% ipython --no-banner

In [1]: import numpy as np

In [2]: from numpy import linalg as LA

In [3]: np.set_printoptions(precision=2, suppress=True, linewidth=120, legacy="1.25")

In [4]: r0 = np.array([-9, 0, -4])

In [5]: m1 = np.array([np.roll(r0, i) for i in range(3)])

In [6]: m1
Out[6]: 
array([[-9,  0, -4],
       [-4, -9,  0],
       [ 0, -4, -9]])

In [7]: x0 = np.array([2, 2, 4])

In [8]: rhs = m1 @ x0

In [9]: beta, lr = np.zeros(3), 1 / LA.norm(m1, 2) ** 2

In [10]: for i in range(20):
    ...:     beta -= lr * m1.T @ (m1 @ beta - rhs)
    ...:     if i % 5 == 0: print(i, round(LA.norm(m1 @ beta - rhs), 2))
    ...: 
0 8.15
5 0.87
10 0.09
15 0.01

In [11]: beta
Out[11]: array([2., 2., 4.])

In [12]: round(LA.cond(m1), 2)
Out[12]: 1.66

In [13]: np.sort(np.abs(np.fft.fft(m1[0]))), np.sort(LA.svd(m1, compute_uv=False))
Out[13]: (array([ 7.81,  7.81, 13.  ]), array([ 7.81,  7.81, 13.  ]))

In [14]: (m1 @ m1)[0]
Out[14]: array([81, 16, 72])

In [15]: proj = np.triu(np.array([[-9, -7, 0], [-8, -8, 8], [6, 8, 6]]), 1) + np.eye(3)

In [16]: B = proj @ m1 @ LA.inv(proj)

In [17]: proj @ m1 - m1 @ proj
Out[17]: 
array([[ 28.,   0.,   0.],
       [  0., -60.,   0.],
       [  0.,   0.,  32.]])

In [18]: np.round(LA.det(B), 2)
Out[18]: -793.0

In [19]: LA.matrix_rank(B)
Out[19]: 3

In [20]: B
Out[20]: 
array([[   19.,   196., -1572.],
       [   -4.,   -69.,   480.],
       [    0.,    -4.,    23.]])

In [21]: B = m1 / np.sqrt((m1 ** 2).mean(axis=1, keepdims=True))

In [22]: LA.matrix_rank(m1 - m1.mean(axis=1, keepdims=True))
Out[22]: 2

In [23]: round(float(LA.det(m1)), 2)
Out[23]: -793.0

In [24]: (m1 + m1.T) / 2
Out[24]: 
array([[-9., -2., -2.],
       [-2., -9., -2.],
       [-2., -2., -9.]])

In [25]: np.sort(np.abs(LA.eigvals(m1)))
Out[25]: array([ 7.81,  7.81, 13.  ])

In [26]: np.trace(m1)
Out[26]: -27

In [27]: (m1 - m1.T) / 2
Out[27]: 
array([[ 0.,  2., -2.],
       [-2.,  0.,  2.],
       [ 2., -2.,  0.]])

In [28]: np.allclose(m1 @ m1.T, m1.T @ m1)
Out[28]: True

In [29]: np.allclose(m1, m1.T)
Out[29]: False

In [30]: m1 @ m1
Out[30]: 
array([[81, 16, 72],
       [72, 81, 16],
       [16, 72, 81]])

In [31]: LA.determinant(m1)
Traceback (most recent call last):
  Cell In[31], line 1
    LA.determinant(m1)
AttributeError: module 'numpy.linalg' has no attribute 'determinant'


In [32]: E = np.load("out14.npy")

In [33]: E
Out[33]: 
array([[ -8.69,  -6.92,   8.77],
       [ -3.24, -10.41,  -6.7 ],
       [ -1.73,  -9.46,  -6.3 ],
       [ -3.14, -10.57,  -7.77],
       [ -2.31, -11.09,  -7.15],
       [ -3.13,  -9.91,  -7.88],
       [ -2.4 , -11.4 ,  -5.94],
       [ -8.72,  -3.77,   8.23],
       [ -3.19,  -9.7 ,  -8.36],
       [ -8.84,  -7.1 ,  10.49],
       [ -2.59,  -9.79,  -8.84],
       [ -1.95, -11.18,  -5.29],
       [ -6.34,  -7.89,  10.38]])

In [34]: Xs = (E - E.mean(axis=0)) / E.std(axis=0)

In [35]: np.argwhere(np.abs(Xs) > 2)
Out[35]: array([[7, 1]])

In [36]: Xs.std(axis=0)
Out[36]: array([1., 1., 1.])

In [37]: beta = LA.lstsq(np.delete(Xs, 2, axis=1), Xs[:, 2])[0]

In [38]: beta
Out[38]: array([-0.98, -0.06])

In [39]: round(float(1 - np.var(Xs[:, 2] - np.delete(Xs, 2, axis=1) @ beta)), 2)
Out[39]: 0.87

In [40]: proj = E @ LA.solve(E.T @ E, E.T)

In [41]: np.round(np.trace(proj), 2)
Out[41]: 3.0

In [42]: q, R = LA.qr(E)

In [43]: np.abs(np.diag(R))
Out[43]: array([18.3 , 23.29, 11.1 ])

In [44]: round(float(np.trace(q @ q.T)), 2)
Out[44]: 3.0

In [45]: q @ R
Out[45]: 
array([[ -8.69,  -6.92,   8.77],
       [ -3.24, -10.41,  -6.7 ],
       [ -1.73,  -9.46,  -6.3 ],
       [ -3.14, -10.57,  -7.77],
       [ -2.31, -11.09,  -7.15],
       [ -3.13,  -9.91,  -7.88],
       [ -2.4 , -11.4 ,  -5.94],
       [ -8.72,  -3.77,   8.23],
       [ -3.19,  -9.7 ,  -8.36],
       [ -8.84,  -7.1 ,  10.49],
       [ -2.59,  -9.79,  -8.84],
       [ -1.95, -11.18,  -5.29],
       [ -6.34,  -7.89,  10.38]])

In [46]: q.shape, R.shape
Out[46]: ((13, 3), (3, 3))

In [47]: np.round(q.T @ q, 2) + 0
Out[47]: 
array([[1., 0., 0.],
       [0., 1., 0.],
       [0., 0., 1.]])

In [48]: round(float(abs(R[0, 0])), 2), round(float(LA.norm(E[:, 0])), 2)
Out[48]: (18.3, 18.3)

In [49]: M = np.load("run18.npy")

In [50]: M
Out[50]: 
array([[1, 2, 1, 1],
       [2, 1, 2, 1],
       [1, 2, 1, 2],
       [1, 1, 2, 1]])

In [51]: # symmetric, so the eigenvalues are real

In [52]: x0 = np.array([0, 0, 0, -3])

In [53]: rhs = M @ x0

In [54]: beta, lr = np.zeros(4), 1 / LA.norm(M, 2) ** 2

In [55]: for i in range(4):
    ...:     beta -= lr * M.T @ (M @ beta - rhs)
    ...:     if i % 1 == 0: print(i, round(LA.norm(M @ beta - rhs), 2))
    ...: 
0 2.17
1 2.05
2 1.95
3 1.85

In [56]: round(float(LA.cond(M)), 2)
Out[56]: 10.24
